% python3 -q
>>> import numpy as np
>>> from numpy import linalg as LA
>>> np.set_printoptions(precision=2, suppress=True, linewidth=120)
>>> M2 = np.array([[0, 1, 2, 2, 1, 3, 3],
...     [0, 1, 0, 0, 3, 2, 0],
...     [2, 0, 1, 3, 2, 2, 3],
...     [3, 3, 1, 1, 0, 1, 2],
...     [3, 2, 2, 3, 2, 3, 1],
...     [0, 2, 0, 1, 2, 2, 1],
...     [3, 2, 1, 0, 0, 0, 3]])
>>> Z = np.array([[-3, 3], [-1, 0]])
>>> arr = np.block([[M2, np.array([[-2, 2], [3, -3], [1, -2], [2, 1], [0, 0], [-2, 1], [1, -2]])], [np.zeros((2, 7)), Z]])
>>> arr
array([[ 0.,  1.,  2.,  2.,  1.,  3.,  3., -2.,  2.],
       [ 0.,  1.,  0.,  0.,  3.,  2.,  0.,  3., -3.],
       [ 2.,  0.,  1.,  3.,  2.,  2.,  3.,  1., -2.],
       [ 3.,  3.,  1.,  1.,  0.,  1.,  2.,  2.,  1.],
       [ 3.,  2.,  2.,  3.,  2.,  3.,  1.,  0.,  0.],
       [ 0.,  2.,  0.,  1.,  2.,  2.,  1., -2.,  1.],
       [ 3.,  2.,  1.,  0.,  0.,  0.,  3.,  1., -2.],
       [ 0.,  0.,  0.,  0.,  0.,  0.,  0., -3.,  3.],
       [ 0.,  0.,  0.,  0.,  0.,  0.,  0., -1.,  0.]])
>>> def softmax(z):
...     e = np.exp(z - z.max(axis=-1, keepdims=True))
...     return e / e.sum(axis=-1, keepdims=True)
... 
>>> softmax(arr).sum(axis=1)
array([1., 1., 1., 1., 1., 1., 1., 1., 1.])
>>> S = arr @ arr.T / np.sqrt(9)
>>> softmax(S).round(6).argmax(axis=1)
array([0, 1, 2, 3, 4, 0, 6, 7, 7])
>>> softmax(S)[7] @ arr
array([ 0.01,  0.2 ,  0.23,  0.28,  0.2 ,  0.43,  0.39, -2.82,  2.78])
>>> r0 = np.array([8, -4, -4, 1, 3, -9, -2, 2, 8])
>>> M2 = arr + np.outer(r0, np.eye(9)[3])
>>> M2
array([[ 0.,  1.,  2., 10.,  1.,  3.,  3., -2.,  2.],
       [ 0.,  1.,  0., -4.,  3.,  2.,  0.,  3., -3.],
       [ 2.,  0.,  1., -1.,  2.,  2.,  3.,  1., -2.],
       [ 3.,  3.,  1.,  2.,  0.,  1.,  2.,  2.,  1.],
       [ 3.,  2.,  2.,  6.,  2.,  3.,  1.,  0.,  0.],
       [ 0.,  2.,  0., -8.,  2.,  2.,  1., -2.,  1.],
       [ 3.,  2.,  1., -2.,  0.,  0.,  3.,  1., -2.],
       [ 0.,  0.,  0.,  2.,  0.,  0.,  0., -3.,  3.],
       [ 0.,  0.,  0.,  8.,  0.,  0.,  0., -1.,  0.]])
>>> LA.matrix_rank(M2 - arr)
np.int64(1)
>>> LA.matrix_rank(LA.inv(M2) - LA.inv(arr), tol=1e-8)
np.int64(1)
>>> m1 = np.loadtxt("data.csv", delimiter=",")
>>> m1
array([[-0.78, -0.99,  0.31, -0.98,  0.82, -0.62, -0.99],
       [-0.56, -0.66,  0.31, -0.69,  0.41, -0.54, -0.24],
       [-0.28,  0.97,  0.02,  0.97, -0.81,  0.81,  0.75],
       [ 0.31,  0.2 , -0.16,  0.24, -0.13,  0.23, -0.02],
       [-0.52, -0.32,  0.06,  0.18, -0.12,  0.49, -0.82],
       [-1.  , -0.27,  0.88,  0.37, -0.28,  0.42, -0.91],
       [ 1.  , -0.79, -0.82, -0.98,  0.87, -0.97,  0.97],
       [-0.99, -0.89,  0.78, -0.8 ,  0.49, -0.53, -0.86],
       [-0.04, -0.73,  0.12, -0.79,  0.52, -0.64, -0.08],
       [-0.85,  0.37,  0.29,  0.71, -0.47,  0.7 , -0.7 ],
       [-1.  , -0.88,  0.98, -0.4 ,  0.1 ,  0.02, -0.99],
       [-0.95,  0.24,  0.62,  0.27, -0.18,  0.  ,  0.  ],
       [ 1.  , -0.88, -0.76, -0.97,  0.83, -0.91,  0.73],
       [ 0.77,  0.55, -0.35,  0.36, -0.18,  0.1 ,  0.63],
       [ 1.  ,  0.83, -0.81,  0.45, -0.19, -0.05,  0.96],
       [-0.82,  0.95,  0.25,  0.97, -0.82,  0.89,  0.07],
       [ 0.9 ,  0.94, -0.59,  0.94, -0.71,  0.81,  0.64],
       [ 1.  ,  0.73, -0.95, -0.24,  0.24, -0.58,  0.99],
       [-0.3 , -0.89,  0.18, -0.88,  0.62, -0.64, -0.61],
       [ 0.82,  0.85, -0.43,  0.77, -0.48,  0.46,  0.75],
       [-0.13, -0.62,  0.33, -0.88,  0.64, -0.9 ,  0.78],
       [-0.94, -0.6 ,  0.56, -0.35,  0.16, -0.09, -0.74],
       [ 1.  ,  0.93, -0.81,  0.54, -0.24, -0.26,  0.99],
       [-0.98, -0.97,  0.68, -0.92,  0.66, -0.58, -0.95],
       [-0.9 ,  0.95,  0.46,  0.95, -0.76,  0.7 ,  0.67],
       [ 0.82,  0.9 , -0.29,  0.66, -0.37, -0.06,  0.96],
       [-0.99,  0.97,  0.64,  0.99, -0.91,  0.96, -0.4 ],
       [ 0.96,  0.87, -0.52,  0.55, -0.27, -0.14,  0.97],
       [-0.61, -0.66,  0.18, -0.36,  0.18,  0.1 , -0.82],
       [ 0.59, -0.81, -0.24, -0.78,  0.52, -0.44, -0.52]])
>>> Z = m1[[21, 19]].astype(float)
>>> for _ in range(7):
...     lab = LA.norm(m1[:, None] - Z, axis=-1).argmin(axis=1)
...     Z = np.array([m1[lab == j].mean(axis=0) for j in range(2)])
... 
>>> lab
array([0, 0, 1, 1, 0, 0, 0, 0, 0, 1, 0, 0, 0, 1, 1, 1, 1, 1, 0, 1, 0, 0, 1, 0, 1, 1, 1, 1, 0, 0])
>>> Z
array([[-0.39, -0.67,  0.26, -0.56,  0.39, -0.36, -0.38],
       [ 0.27,  0.79, -0.23,  0.63, -0.44,  0.33,  0.52]])
>>> np.abs(Z[1] - Z[0]).argmax()
np.int64(1)
